$ python3 -q
>>> import numpy as np
>>> import numpy.linalg as la
>>> np.set_printoptions(suppress=True, linewidth=100)
>>> feats = 4 * np.eye(3) + np.eye(3, k=1)
>>> feats
array([[4., 1., 0.],
       [0., 4., 1.],
       [0., 0., 4.]])
>>> Y = la.inv(feats)
>>> np.round(la.inv(Y), 2)
array([[4., 1., 0.],
       [0., 4., 1.],
       [0., 0., 4.]])
>>> np.round(la.det(feats) * Y, 2)
array([[16., -4.,  1.],
       [ 0., 16., -4.],
       [ 0.,  0., 16.]])
>>> np.allclose(Y, feats.T)
False
>>> (np.abs(Y) > 1e-9).astype(int)
array([[1, 1, 1],
       [0, 1, 1],
       [0, 0, 1]])
>>> round(float(la.cond(feats)), 2)
1.42
>>> round(float(la.det(feats) * la.det(Y)), 2)
1.0
>>> cov = feats.T @ feats
>>> np.round(la.eigvalsh(cov)[::-1], 2)
array([22.43, 16.5 , 11.06])
>>> np.diag(cov)
array([16., 17., 17.])
>>> cov
array([[16.,  4.,  0.],
       [ 4., 17.,  4.],
       [ 0.,  4., 17.]])
>>> J = np.loadtxt("arr.csv", delimiter=",")
>>> J
array([[ 6.3 , -9.11,  2.14],
       [ 2.  ,  1.01,  3.09],
       [-2.  , -0.15, -3.09],
       [ 1.52, -3.36, -0.63],
       [ 2.42, -2.61,  0.61],
       [ 0.53, -4.65, -0.48],
       [-0.91,  1.23,  0.64],
       [ 2.02, -4.32, -0.72],
       [ 4.1 , -6.06,  2.34],
       [-1.27,  1.22, -0.83],
       [ 0.98, -4.07, -2.48],
       [-1.89,  6.21, -0.52],
       [-3.79,  3.07, -2.06],
       [-1.76,  0.89,  0.29],
       [-0.55,  0.27, -0.67],
       [ 6.29, -9.24,  0.08],
       [ 3.61, -4.89, -0.07],
       [ 2.32,  2.92,  2.19],
       [-0.23,  0.44,  4.42],
       [ 2.38, -6.53,  0.71]])
>>> Ac = (J - J.mean(axis=0)) / J.std(axis=0)
>>> print(np.argwhere(np.abs(Ac) > 2))
[[18  2]]
>>> beta = la.lstsq(np.delete(Ac, 2, axis=1), Ac[:, 2])[0]
>>> np.abs(beta).argmax()
np.int64(0)
>>> np.round(1 - np.var(Ac[:, 2] - np.delete(Ac, 2, axis=1) @ beta), 2)
np.float64(0.4)
